$ ipython --no-banner

In [1]: import numpy as np

In [2]: np.set_printoptions(precision=4, suppress=True, linewidth=160)

In [3]: E = np.load("data.npy")

In [4]: print(E)
[[1 3]
 [0 0]
 [1 3]]

In [5]: r = np.linalg.matrix_rank(E)

In [6]: print(r)
1

In [7]: ns = np.linalg.svd(E)[2][r:].T

In [8]: print(E @ ns)
[[0.]
 [0.]
 [0.]]

In [9]: print(ns @ ns.T)
[[ 0.9 -0.3]
 [-0.3  0.1]]

In [10]: print(ns.shape)
(2, 1)

In [11]: print(np.allclose(E @ ns, 0))
True

In [12]: print([int(np.linalg.matrix_rank(E[:, :j + 1])) for j in range(2)])
[1, 1]

In [13]: print(np.linalg.matrix_rank(E.T @ E), np.linalg.matrix_rank(E @ E.T))
1 1

In [14]: print(ns[:, 0] / ns[np.abs(ns[:, 0]).round(6).argmax(), 0])
[ 1.     -0.3333]

In [15]: print([int(np.linalg.matrix_rank(np.delete(E, i, axis=0))) for i in range(3)])
[1, 1, 1]

In [16]: x0 = np.array([0, -2])

In [17]: print((E @ x0).argmax())
1

In [18]: print(np.einsum("ij,j->i", E, x0))
[-6  0 -6]

In [19]: print(E @ np.ones(2))
[4. 0. 4.]

In [20]: print(np.sign((E @ x0).round(6)))
[-1  0 -1]

In [21]: print((E * x0).sum(axis=1))
[-6  0 -6]

In [22]: print(np.linalg.norm(E @ x0) <= np.linalg.norm(E, 2) * np.linalg.norm(x0) + 1e-9)
True

In [23]: Y = np.array([[-1, -2, -2], [-2, 0, 0]])

In [24]: print(np.linalg.matrix_rank(E @ Y))
1

In [25]: print(np.einsum("ik,kj->ji", E, Y))
[[-7  0 -7]
 [-2  0 -2]
 [-2  0 -2]]

In [26]: print(E @ Y)
[[-7 -2 -2]
 [ 0  0  0]
 [-7 -2 -2]]

In [27]: print(np.einsum("ij->j", E))
[2 6]

In [28]: print(np.einsum("ij,ij->i", E, E))
[10  0 10]

In [29]: M = np.load("mat.npy")

In [30]: print(M)
[[8. 1. 0.]
 [1. 6. 0.]
 [0. 0. 2.]]

In [31]: x0 = np.array([0, 1, 3])

In [32]: print(M @ np.eye(3)[2])
[0. 0. 2.]

In [33]: print(M @ np.ones(3))
[9. 7. 2.]

In [34]: print(M * x0)
[[0. 1. 0.]
 [0. 6. 0.]
 [0. 0. 6.]]

In [35]: x0 = np.ones(3)

In [36]: for _ in range(6):
    ...:     x0 = M @ x0
    ...:     x0 /= np.linalg.norm(x0)
    ...:     print(round(x0 @ M @ x0, 4))
    ...: 
8.0299
8.3116
8.3726
8.396
8.4062
8.4107

In [37]: print(round(np.linalg.eigvalsh(M)[-1], 4))
8.4142

In [38]: print(x0)
[0.9097 0.4152 0.0001]

In [39]: J = np.load("dump.npy")

In [40]: print(J)
[[0 0 0]
 [0 2 0]
 [0 0 0]]

In [41]: print(np.prod(np.diag(J)), round(np.linalg.det(J), 4))
0 0.0

In [42]: print(np.linalg.matrix_power(J - np.diag(np.diag(J)), 3))
[[0 0 0]
 [0 0 0]
 [0 0 0]]

In [43]: X = np.array([[-1.0, 2.0, 0.0, 0.0],
    ...:     [2.0, -2.0, 2.0, 0.0],
    ...:     [0.0, 2.0, -1.0, 2.0],
    ...:     [0.0, 0.0, 2.0, 0.0]])

In [44]: print(X)
[[-1.  2.  0.  0.]
 [ 2. -2.  2.  0.]
 [ 0.  2. -1.  2.]
 [ 0.  0.  2.  0.]]

In [45]: w, evecs = np.linalg.eigh(X)

In [46]: x0 = np.array([3, -1, -3, -2])

In [47]: print(evecs * np.abs(w) @ evecs.T)
[[ 1.6884 -1.2302  0.6948  0.3913]
 [-1.2302  2.9983 -0.8389  0.8905]
 [ 0.6948 -0.8389  2.7745 -0.3397]
 [ 0.3913  0.8905 -0.3397  1.7142]]

In [48]: print(x0 @ X @ x0)
4.0

In [49]: print(round(x0 @ X @ x0 / (x0 @ x0), 4), round(w[0], 4), np.round(w[-1], 4))
0.1739 -4.5877 2.1895

In [50]: print(np.linalg.eigvalsh(X[1:, 1:]))
[-4. -1.  2.]
